>>> import numpy as np
>>> np.set_printoptions(precision=2, suppress=True, linewidth=140)
>>> Z = np.array([[-1.1, -1.4, -0.9], [0.8, 1.2, -0.4]])
>>> rng = np.random.default_rng(310)
>>> F = np.array([[6, 9],
...     [6, 0],
...     [1, 7],
...     [2, 0],
...     [0, 1],
...     [4, 9],
...     [9, 8],
...     [4, 8],
...     [0, 1],
...     [9, 0],
...     [0, 7],
...     [1, 2],
...     [9, 9],
...     [2, 7],
...     [5, 6],
...     [2, 2],
...     [0, 0]]) @ Z + 0.02 * rng.normal(size=(17, 3))
>>> F.round(2) + 0
array([[  0.61,   2.4 ,  -8.98],
       [ -6.61,  -8.4 ,  -5.38],
       [  4.51,   7.02,  -3.69],
       [ -2.2 ,  -2.81,  -1.81],
       [  0.81,   1.18,  -0.41],
       [  2.78,   5.21,  -7.19],
       [ -3.51,  -3.01, -11.34],
       [  1.98,   4.  ,  -6.79],
       [  0.81,   1.15,  -0.38],
       [ -9.9 , -12.57,  -8.09],
       [  5.6 ,   8.41,  -2.79],
       [  0.5 ,   0.98,  -1.66],
       [ -2.74,  -1.79, -11.72],
       [  3.38,   5.59,  -4.59],
       [ -0.66,   0.2 ,  -6.86],
       [ -0.62,  -0.4 ,  -2.59],
       [  0.05,   0.  ,   0.02]])
>>> D = np.linalg.norm(F[:, None] - F[None], axis=-1)
>>> D[:5, :5]
array([[ 0.  , 13.48,  8.04,  9.29,  8.65],
       [13.48,  0.  , 19.09,  7.97, 13.1 ],
       [ 8.04, 19.09,  0.  , 12.04,  7.65],
       [ 9.29,  7.97, 12.04,  0.  ,  5.19],
       [ 8.65, 13.1 ,  7.65,  5.19,  0.  ]])
>>> (D + 1e9 * np.eye(17)).round(6).argmin(axis=1)
array([ 7,  9, 10, 15,  8,  7, 12,  5,  4,  1,  2,  4,  6,  2,  0, 11,  8])
>>> D.shape
(17, 17)
>>> np.unravel_index(D.round(6).argmax(), D.shape)
(np.int64(9), np.int64(10))
>>> proj = F @ np.linalg.solve(F.T @ F, F.T)
>>> np.round(np.trace(proj), 2)
np.float64(3.0)
>>> np.allclose(proj @ proj, proj)
True
>>> np.diag(proj)
array([0.19, 0.19, 0.14, 0.04, 0.08, 0.2 , 0.25, 0.13, 0.15, 0.44, 0.19, 0.02, 0.31, 0.12, 0.3 , 0.02, 0.24])
>>> Q, R = np.linalg.qr(F)
>>> R
array([[-15.62, -20.85,  -7.01],
       [  0.  ,  -4.25,  24.32],
       [  0.  ,   0.  ,  -0.76]])
>>> Q.shape, R.shape
((17, 3), (3, 3))
>>> np.round(abs(R[0, 0]), 2), round(float(np.linalg.norm(F[:, 0])), 2)
(np.float64(15.62), 15.62)
>>> np.round(Q.T @ Q, 2) + 0
array([[1., 0., 0.],
       [0., 1., 0.],
       [0., 0., 1.]])
>>> np.allclose(R.T @ R, F.T @ F)
True
>>> np.abs(np.diag(R))
array([15.62,  4.25,  0.76])
>>> M = np.load("block2.npy")
>>> M
array([[0, 0, 0, 0, 0],
       [0, 0, 0, 1, 1],
       [0, 0, 0, 0, 0],
       [0, 1, 0, 0, 1],
       [0, 1, 0, 1, 0]])
>>> evals, vecs = np.linalg.eigh(M)
>>> np.round(vecs.T @ M @ vecs, 2) + 0
array([[-1.,  0.,  0.,  0.,  0.],
       [ 0., -1.,  0.,  0.,  0.],
       [ 0.,  0.,  0.,  0.,  0.],
       [ 0.,  0.,  0.,  0.,  0.],
       [ 0.,  0.,  0.,  0.,  2.]])
>>> np.unique(evals.round(6) + 0, return_counts=True)[1]
array([2, 2, 1])
>>> (evals > 1e-8).sum(), (evals < -1e-8).sum()
(np.int64(1), np.int64(2))
>>> np.round(vecs @ np.diag(evals) @ vecs.T, 2) + 0
array([[0., 0., 0., 0., 0.],
       [0., 0., 0., 1., 1.],
       [0., 0., 0., 0., 0.],
       [0., 1., 0., 0., 1.],
       [0., 1., 0., 1., 0.]])
>>> np.linalg.eigvalsh(M + 4 * np.eye(5))
array([3., 3., 4., 4., 6.])
>>> evals.sum(), np.trace(M)
(np.float64(0.0), np.int64(0))
>>> np.round(np.abs(vecs[:, -1]), 2) + 0
array([0.  , 0.58, 0.  , 0.58, 0.58])
>>> T = np.stack([M, 4 * M, M[::-1]])
>>> np.linalg.norm(T, axis=(1, 2))
array([2.45, 9.8 , 2.45])
>>> T.shape
(3, 5, 5)
>>> (T @ M.T).shape
(3, 5, 5)
>>> T.sum(axis=0)
array([[0, 1, 0, 1, 0],
       [0, 1, 0, 5, 6],
       [0, 0, 0, 0, 0],
       [0, 5, 0, 1, 6],
       [0, 5, 0, 5, 0]])
>>> np.linalg.matrix_rank(T)
array([3, 3, 3])
>>> np.kron(np.eye(2, dtype=int), M)
array([[0, 0, 0, 0, 0, 0, 0, 0, 0, 0],
       [0, 0, 0, 1, 1, 0, 0, 0, 0, 0],
       [0, 0, 0, 0, 0, 0, 0, 0, 0, 0],
       [0, 1, 0, 0, 1, 0, 0, 0, 0, 0],
       [0, 1, 0, 1, 0, 0, 0, 0, 0, 0],
       [0, 0, 0, 0, 0, 0, 0, 0, 0, 0],
       [0, 0, 0, 0, 0, 0, 0, 0, 1, 1],
       [0, 0, 0, 0, 0, 0, 0, 0, 0, 0],
       [0, 0, 0, 0, 0, 0, 1, 0, 0, 1],
       [0, 0, 0, 0, 0, 0, 1, 0, 1, 0]])
>>> np.einsum("ij,ji->", M, M)
np.int64(6)
>>> np.round(np.linalg.det(2 * M), 2), round(np.linalg.det(M), 2)
(np.float64(0.0), np.float64(0.0))
>>> round(np.linalg.det(M.T), 2)
np.float64(0.0)
>>> np.sort(np.abs(np.linalg.eigvals(M)))
array([0., 0., 1., 1., 2.])
>>> np.allclose(M @ M.T, M.T @ M)
True
>>> X = np.load("case13.npy")
>>> X
array([[  0.8 ,   1.2 ,  -2.48],
       [  1.3 ,   1.  ,  -3.75],
       [  0.2 ,   1.7 ,  -0.94],
       [ -1.5 ,  -0.3 ,   4.4 ],
       [ -0.6 ,   0.7 ,   1.54],
       [ -1.2 ,   0.9 ,   3.49],
       [ -1.1 ,   1.7 ,   3.25],
       [ -1.  ,  -1.3 ,   3.37],
       [  3.3 ,   0.1 , -10.17],
       [  0.7 ,  -0.8 ,  -2.55],
       [ -0.5 ,  -1.7 ,   1.22],
       [  0.2 ,   0.  ,  -0.45],
       [ -1.7 ,   0.2 ,   4.72],
       [ -1.8 ,  -1.4 ,   5.73]])
>>> U, sig, Vh = np.linalg.svd(X)
>>> np.argmax(sig[:-1] / (sig[1:] + 1e-6)) + 1
np.int64(2)
>>> B = U[:, :2] @ np.diag(sig[:2]) @ Vh[:2]
>>> np.round(np.abs(X - B).max(), 2)
np.float64(0.14)
>>> np.linalg.matrix_rank(X, rtol=0.05)
np.int64(2)
>>> proj = X @ np.linalg.solve(X.T @ X, X.T)
>>> np.diag(proj)
array([0.1 , 0.17, 0.23, 0.11, 0.11, 0.13, 0.26, 0.2 , 0.46, 0.32, 0.34, 0.03, 0.3 , 0.25])
>>> proj @ X[:, 2]
array([ -2.48,  -3.75,  -0.94,   4.4 ,   1.54,   3.49,   3.25,   3.37, -10.17,  -2.55,   1.22,  -0.45,   4.72,   5.73])
>>> np.allclose(proj @ proj, proj)
True
>>> np.round(np.linalg.eigvalsh(proj), 2) + 0
array([0., 0., 0., 0., 0., 0., 0., 0., 0., 0., 0., 1., 1., 1.])
>>> round(np.trace(proj), 2)
np.float64(3.0)
>>> T = np.stack([X, -1 * X, X[::-1]])
>>> T.sum(axis=0)
array([[ -1.8 ,  -1.4 ,   5.73],
       [ -1.7 ,   0.2 ,   4.72],
       [  0.2 ,   0.  ,  -0.45],
       [ -0.5 ,  -1.7 ,   1.22],
       [  0.7 ,  -0.8 ,  -2.55],
       [  3.3 ,   0.1 , -10.17],
       [ -1.  ,  -1.3 ,   3.37],
       [ -1.1 ,   1.7 ,   3.25],
       [ -1.2 ,   0.9 ,   3.49],
       [ -0.6 ,   0.7 ,   1.54],
       [ -1.5 ,  -0.3 ,   4.4 ],
       [  0.2 ,   1.7 ,  -0.94],
       [  1.3 ,   1.  ,  -3.75],
       [  0.8 ,   1.2 ,  -2.48]])
>>> np.linalg.matrix_rank(T.reshape(3, -1))
np.int64(2)
>>> D = np.linalg.norm(X[:, None] - X[None], axis=-1)
>>> (D + 1e9 * np.eye(14)).round(6).argmin(axis=1)
array([ 1,  0,  0, 12,  6,  6,  5,  3,  1,  0,  7,  2,  3,  3])
>>> D[:5, :5]
array([[0.  , 1.38, 1.73, 7.41, 4.29],
       [1.38, 0.  , 3.1 , 8.72, 5.63],
       [1.73, 3.1 , 0.  , 5.95, 2.79],
       [7.41, 8.72, 5.95, 0.  , 3.16],
       [4.29, 5.63, 2.79, 3.16, 0.  ]])
>>> D.shape
(14, 14)
>>> mat = np.abs(np.array([[-2, 1, 2, 0, 0, -3],
...     [-1, 1, 0, 3, 0, -1],
...     [3, 0, -1, 0, 3, 2],
...     [1, 2, 1, 1, -3, -3],
...     [-2, 3, -1, 0, 0, -1],
...     [-1, 0, 3, 1, 2, 2]])) + np.eye(6)
>>> mat = mat / mat.sum(axis=1, keepdims=True)
>>> mat
array([[0.33, 0.11, 0.22, 0.  , 0.  , 0.33],
       [0.14, 0.29, 0.  , 0.43, 0.  , 0.14],
       [0.3 , 0.  , 0.2 , 0.  , 0.3 , 0.2 ],
       [0.08, 0.17, 0.08, 0.17, 0.25, 0.25],
       [0.25, 0.38, 0.12, 0.  , 0.12, 0.12],
       [0.1 , 0.  , 0.3 , 0.1 , 0.2 , 0.3 ]])
>>> Q, vecs = np.linalg.qr(mat[:, :4])[0], np.linalg.qr(mat[:, 4:])[0]
>>> sig = np.linalg.svd(Q.T @ vecs, compute_uv=False)
>>> (sig > 0.9).sum()
np.int64(1)
>>> round(float(np.linalg.norm(Q @ Q.T - vecs @ vecs.T, 2)), 2)
1.0
>>> Q, R = np.linalg.qr(mat)
>>> np.allclose(R.T @ R, mat.T @ mat)
True
>>> Q
array([[-0.61,  0.25, -0.11,  0.07,  0.56, -0.48],
       [-0.26, -0.51, -0.19, -0.74,  0.19,  0.22],
       [-0.55,  0.48, -0.21, -0.14, -0.55,  0.31],
       [-0.15, -0.3 ,  0.25, -0.15, -0.56, -0.7 ],
       [-0.46, -0.57,  0.07,  0.61, -0.06,  0.29],
       [-0.18,  0.16,  0.92, -0.18,  0.13,  0.22]])
>>> np.abs(np.diag(R))
array([0.55, 0.38, 0.24, 0.36, 0.29, 0.14])
>>> np.trace(Q @ Q.T)
np.float64(6.0)
>>> np.round(abs(R[0, 0]), 2), np.round(np.linalg.norm(mat[:, 0]), 2)
(np.float64(0.55), np.float64(0.55))
>>> R.round(2) + 0
array([[-0.55, -0.34, -0.37, -0.16, -0.3 , -0.5 ],
       [ 0.  , -0.38,  0.1 , -0.25,  0.03,  0.01],
       [ 0.  ,  0.  ,  0.24,  0.05,  0.19,  0.24],
       [ 0.  ,  0.  ,  0.  , -0.36, -0.04, -0.12],
       [ 0.  ,  0.  ,  0.  ,  0.  , -0.29,  0.  ],
       [ 0.  ,  0.  ,  0.  ,  0.  ,  0.  , -0.14]])
>>> W = np.array([[1, 0, 1, 0, 2],
...     [-2, 1, 2, 0, 1],
...     [-2, 1, 2, 2, -2],
...     [-1, 1, 1, -1, 1],
...     [1, -2, 2, 0, 1]])
>>> beta = np.array([-1, 1, 1, -3, 0])
>>> hid = np.maximum(M @ W + beta, 0)
>>> hid
array([[0, 1, 1, 0, 0],
       [0, 0, 4, 0, 2],
       [0, 1, 1, 0, 0],
       [0, 0, 5, 0, 2],
       [0, 3, 4, 0, 2]])
>>> Z = np.array([[0, 0, 1], [3, 2, 3], [5, 4, 0], [5, 0, 1], [1, 1, 4]])
>>> W @ Z
array([[ 7,  6,  9],
       [14, 11,  5],
       [21,  8, -5],
       [ 4,  7,  5],
       [ 5,  5, -1]])
>>> hid @ Z
array([[ 8,  6,  3],
       [22, 18,  8],
       [ 8,  6,  3],
       [27, 22,  8],
       [31, 24, 17]])
>>> (hid @ Z).round(6).argmax(axis=1)
array([0, 0, 0, 0, 0])
>>> B = hid / np.linalg.norm(hid, axis=1, keepdims=True)
>>> C2 = B @ B.T
>>> C2
array([[1.  , 0.63, 1.  , 0.66, 0.92],
       [0.63, 1.  , 0.63, 1.  , 0.83],
       [1.  , 0.63, 1.  , 0.66, 0.92],
       [0.66, 1.  , 0.66, 1.  , 0.83],
       [0.92, 0.83, 0.92, 0.83, 1.  ]])
>>> np.argwhere(np.triu(np.abs(C2) > 0.95, 1))
array([[0, 2],
       [1, 3]])
>>> E = np.load("m.npy")
>>> E
array([[5, 0, 1, 0, 3],
       [2, 1, 3, 2, 2],
       [2, 1, 3, 2, 2],
       [2, 0, 1, 0, 0],
       [3, 3, 3, 5, 4],
       [2, 1, 3, 2, 2],
       [4, 2, 1, 3, 4],
       [0, 0, 0, 0, 0],
       [5, 1, 4, 2, 4],
       [0, 0, 0, 0, 0],
       [3, 0, 1, 0, 2],
       [0, 0, 0, 0, 0],
       [2, 0, 1, 0, 0],
       [5, 0, 2, 0, 2],
       [0, 0, 0, 0, 0],
       [0, 0, 0, 0, 0],
       [0, 0, 0, 0, 0],
       [8, 1, 4, 2, 7]])
>>> C2 = np.cov(E, rowvar=False)
>>> np.polyfit(E[:, 0], E[:, 2], 1)
array([0.45, 0.43])
>>> C2.shape
(5, 5)
>>> E.std(axis=0)
array([2.24, 0.83, 1.42, 1.41, 1.96])
>>> np.median(E, axis=0)
array([2., 0., 1., 0., 2.])
>>> np.corrcoef(E.T)
array([[1.  , 0.36, 0.71, 0.39, 0.89],
       [0.36, 1.  , 0.61, 0.99, 0.66],
       [0.71, 0.61, 1.  , 0.69, 0.78],
       [0.39, 0.99, 0.69, 1.  , 0.68],
       [0.89, 0.66, 0.78, 0.68, 1.  ]])
>>> np.round(np.corrcoef(E[:, 0], E[:, 2])[0, 1], 2)
np.float64(0.71)
>>> np.argsort(-E.std(axis=0).round(6), kind="stable")
array([0, 4, 2, 3, 1])
>>> np.round(np.linalg.eigvalsh(C2)[::-1], 2) + 0
array([11.34,  2.26,  0.61,  0.16,  0.  ])
>>> D = np.linalg.norm(E[:, None] - E[None], axis=-1)
>>> np.flatnonzero(D[10] < D.mean() / 2)
array([10])
>>> D[10]
array([2.24, 3.16, 3.16, 2.24, 6.48, 3.16, 4.24, 3.74, 4.69, 3.74, 0.  , 3.74, 2.24, 2.24, 3.74, 3.74, 3.74, 8.  ])
>>> np.linalg.matrix_rank(D ** 2)
np.int64(7)
>>> np.argsort(-np.linalg.norm(E, axis=0).round(6), kind="stable")[:3]
array([0, 4, 2])
>>> [round(float(x), 2) for x in np.linalg.svd(E, compute_uv=False)[:3]]
[20.38, 6.2, 3.33]
>>> Ac = E - E.mean(axis=0)
>>> vecs = np.linalg.svd(Ac)[2][:4]
>>> B = Ac - Ac @ vecs.T @ vecs
>>> np.round(B.std(axis=0), 2) + 0
array([0.  , 0.01, 0.  , 0.01, 0.  ])
>>> np.round(np.cov(Ac @ vecs.T, rowvar=False), 2) + 0
array([[11.34,  0.  ,  0.  ,  0.  ],
       [ 0.  ,  2.26,  0.  ,  0.  ],
       [ 0.  ,  0.  ,  0.61,  0.  ],
       [ 0.  ,  0.  ,  0.  ,  0.16]])
>>> np.linalg.norm(B, axis=1).round(6).argmax()
np.int64(0)
